$ python3 -q
>>> import numpy as np
>>> import numpy.linalg as la
>>> np.set_printoptions(precision=2, suppress=True, linewidth=200, legacy="1.25")
>>> Q, _ = la.qr(np.array([[-0.7, -0.8, 0.9, 0.3, 0.4],
...     [1.6, 0.3, -1.3, -0.4, 0.6],
...     [-0.3, -0.2, -0.8, 0.9, 2.0],
...     [-0.3, -1.8, -0.4, 0.3, -0.1],
...     [-2.1, -0.2, 0.0, 1.4, 1.0]]))
>>> data = 2 * Q
>>> data
array([[-0.51, -0.65,  0.95,  1.28,  0.89],
       [ 1.16, -0.14, -1.  ,  0.26,  1.26],
       [-0.22, -0.13, -1.1 ,  1.34, -0.96],
       [-0.22, -1.84, -0.37, -0.64, -0.17],
       [-1.52,  0.39, -0.87, -0.33,  0.82]])
>>> cov = data.T @ data
>>> la.matrix_rank(cov)
5
>>> (data @ data.T).shape
(5, 5)
>>> np.diag(cov)
array([4., 4., 4., 4., 4.])
>>> la.eigvalsh(cov)[::-1]
array([4., 4., 4., 4., 4.])
>>> Q, vecs = la.qr(data[:, :1])[0], la.qr(data[:, 1:])[0]
>>> sig = la.svd(Q.T @ vecs, compute_uv=False)
>>> sig.round(2) + 0
array([0.])
>>> (sig > 0.9).sum()
0
>>> F = np.load("sample6.npy")
>>> F
array([[0.33, 0.  , 0.  , 0.33, 0.  , 0.  , 0.33],
       [0.  , 0.5 , 0.  , 0.  , 0.5 , 0.  , 0.  ],
       [0.  , 0.25, 0.25, 0.  , 0.25, 0.  , 0.25],
       [0.  , 0.  , 0.  , 0.5 , 0.  , 0.5 , 0.  ],
       [0.  , 0.  , 0.2 , 0.  , 0.4 , 0.2 , 0.2 ],
       [0.  , 0.  , 0.25, 0.  , 0.25, 0.5 , 0.  ],
       [0.5 , 0.  , 0.  , 0.  , 0.  , 0.  , 0.5 ]])
>>> # rows sum to 1
>>> np.sort(np.abs(la.eigvals(F)))[::-1]
array([1.  , 0.7 , 0.7 , 0.32, 0.32, 0.14, 0.14])
>>> la.matrix_power(F, 100)
array([[0.17, 0.05, 0.1 , 0.11, 0.16, 0.18, 0.23],
       [0.17, 0.05, 0.1 , 0.11, 0.16, 0.18, 0.23],
       [0.17, 0.05, 0.1 , 0.11, 0.16, 0.18, 0.23],
       [0.17, 0.05, 0.1 , 0.11, 0.16, 0.18, 0.23],
       [0.17, 0.05, 0.1 , 0.11, 0.16, 0.18, 0.23],
       [0.17, 0.05, 0.1 , 0.11, 0.16, 0.18, 0.23],
       [0.17, 0.05, 0.1 , 0.11, 0.16, 0.18, 0.23]])
>>> F.sum(axis=1)
array([1., 1., 1., 1., 1., 1., 1.])
>>> pr = np.eye(7)[6]
>>> for _ in range(4):
...     pr = pr @ F
...     print(pr.round(2))
... 
[0.5 0.  0.  0.  0.  0.  0.5]
[0.42 0.   0.   0.17 0.   0.   0.42]
[0.35 0.   0.   0.22 0.   0.08 0.35]
[0.29 0.   0.02 0.23 0.02 0.15 0.29]
